>>> import numpy as np
>>> from numpy import linalg as LA
>>> np.set_printoptions(precision=1, suppress=True, linewidth=100, floatmode="fixed")
>>> F = np.loadtxt("case8.csv", delimiter=",")
>>> F
array([[  3.0,   1.0,  -5.0,  -5.0],
       [ -6.0,   8.0, -10.0, -12.0],
       [  6.0,  -3.0,   0.0,  -1.0],
       [ -6.0,   3.0,   0.0,   1.0]])
>>> rng = np.random.default_rng(37957)
>>> idx = rng.permutation(4)
>>> idx
array([1, 0, 3, 2])
>>> A2 = F[idx][:, idx]
>>> np.allclose(A2, F)
False
>>> np.diag(A2)
array([8.0, 3.0, 1.0, 0.0])
>>> left, sv, Vh = LA.svd(F)
>>> np.argmax(sv[:-1] / (sv[1:] + 1e-6)) + 1
np.int64(3)
>>> sv.round(1) + 0
array([19.7, 10.4,  1.0,  0.0])
>>> A2 = left[:, :3] @ np.diag(sv[:3]) @ Vh[:3]
>>> round(float(LA.norm(F - A2) / LA.norm(F)), 1)
0.0
>>> round(float(np.abs(F - A2).max()), 1)
0.0
>>> LA.matrix_rank(F, rtol=0.05)
np.int64(3)
>>> np.abs(np.diag(LA.qr(F)[1])) > 1e-9
array([ True,  True, False, False])
>>> np.unique(F.round(6), axis=0).shape
(4, 4)
>>> data = np.loadtxt("dump.csv", delimiter=",")
>>> print(data)
[[ 7.4 -7.2  0.6]
 [ 6.2 -9.4 -0.4]
 [ 0.4  5.4 -0.3]
 [ 7.7 -9.6 -0.2]]
>>> x0 = np.array([1, 3, 1])
>>> target = data @ x0
>>> LA.solve(data.T @ data, data.T @ target)
array([1.0, 3.0, 1.0])
>>> target
array([-13.6, -22.4,  16.3, -21.3])
>>> np.round(LA.pinv(data) @ data, 1) + 0
array([[1.0, 0.0, 0.0],
       [0.0, 1.0, 0.0],
       [0.0, 0.0, 1.0]])
>>> target = target + 0.1 * rng.normal(size=4)
>>> print(target)
[-13.6 -22.4  16.2 -21.2]
>>> coef, *_ = LA.lstsq(data, target)
>>> print(np.round(data.T @ (target - data @ coef), 1) + 0)
[0.0 0.0 0.0]
>>> coef
array([1.0, 3.0, 1.0])
>>> print(np.round(LA.norm(target - data @ coef), 1))
0.1
